$ python -q
>>> import numpy as np
>>> np.set_printoptions(suppress=True, linewidth=160)
>>> def rnd(a):
...     return np.round(a, 2) + 0
... 
>>> u = np.array([-4, 2, -4])
>>> rng = np.random.default_rng(5)
>>> mat = np.outer(rng.normal(size=16), u) + 0.1 * rng.normal(size=(16, 3))
>>> rnd(mat)
array([[ 3.2 , -1.72,  3.14],
       [ 5.25, -2.72,  5.35],
       [ 0.99, -0.56,  1.03],
       [-1.6 ,  0.68, -1.71],
       [-4.64,  2.25, -4.67],
       [-0.44,  0.22, -0.47],
       [ 2.11, -1.14,  2.1 ],
       [ 3.  , -1.55,  3.03],
       [-2.88,  1.57, -3.19],
       [-6.51,  3.16, -6.54],
       [-1.09,  0.35, -1.11],
       [ 4.91, -2.37,  4.82],
       [ 3.91, -2.03,  3.8 ],
       [-6.48,  3.34, -6.34],
       [-0.57,  0.47, -0.73],
       [ 7.01, -3.52,  6.92]])
>>> Xc = mat - mat.mean(axis=0)
>>> evecs = np.linalg.svd(Xc)[2][:1]
>>> M2 = Xc - Xc @ evecs.T @ evecs
>>> np.linalg.norm(M2, axis=1).round(6).argmax()
np.int64(8)
>>> rnd(np.cov(Xc @ evecs.T, rowvar=False))
np.float64(38.58)
>>> rnd((Xc @ evecs.T).std(axis=0))
array([6.01])
>>> rnd(np.linalg.norm(M2) / np.linalg.norm(Xc))
np.float64(0.02)
>>> rnd(np.diag(evecs.T @ evecs))
array([0.44, 0.11, 0.44])
>>> left, s, Vt = np.linalg.svd(mat)
>>> np.argmax(s[:-1] / (s[1:] + 1e-6)) + 1
np.int64(1)
>>> M2 = left[:, :1] @ np.diag(s[:1]) @ Vt[:1]
>>> rnd(np.abs(mat - M2).max())
np.float64(0.19)
>>> A = np.loadtxt("mat.csv", delimiter=",")
>>> A
array([[ 1.  ,  0.98, -0.72, -0.93, -0.97],
       [ 1.  ,  0.45,  0.62, -1.  , -0.98],
       [-1.  , -0.93,  0.56,  0.9 ,  0.93],
       [ 0.92,  0.97, -0.91,  0.56, -0.45],
       [ 0.41,  0.54, -0.42,  0.21, -0.12],
       [-0.98, -0.97,  0.87,  0.  ,  0.72],
       [ 1.  ,  0.94, -0.62, -0.85, -0.92],
       [-0.99, -0.99,  0.96, -0.21,  0.81],
       [ 0.76,  0.91, -0.82,  0.56, -0.24],
       [-0.93, -1.  ,  0.99, -0.93,  0.24],
       [-0.99, -0.49, -0.35,  0.98,  0.94],
       [ 0.98,  0.16,  0.49, -0.97, -0.89],
       [-0.61, -0.79,  0.67, -0.4 ,  0.18],
       [ 0.4 , -0.66,  0.72, -0.85, -0.45],
       [-0.53,  0.69, -0.76,  0.9 ,  0.54],
       [ 0.09,  0.59, -0.56,  0.56,  0.12]])
>>> z = A[:, 1] > np.median(A[:, 1])
>>> u = A[z].mean(axis=0) - A[~z].mean(axis=0)
>>> rnd(u)
array([ 1.1 ,  1.47, -1.14,  0.19, -0.69])
>>> np.argsort(-np.abs(u).round(6), kind="stable")
array([1, 2, 0, 4, 3])
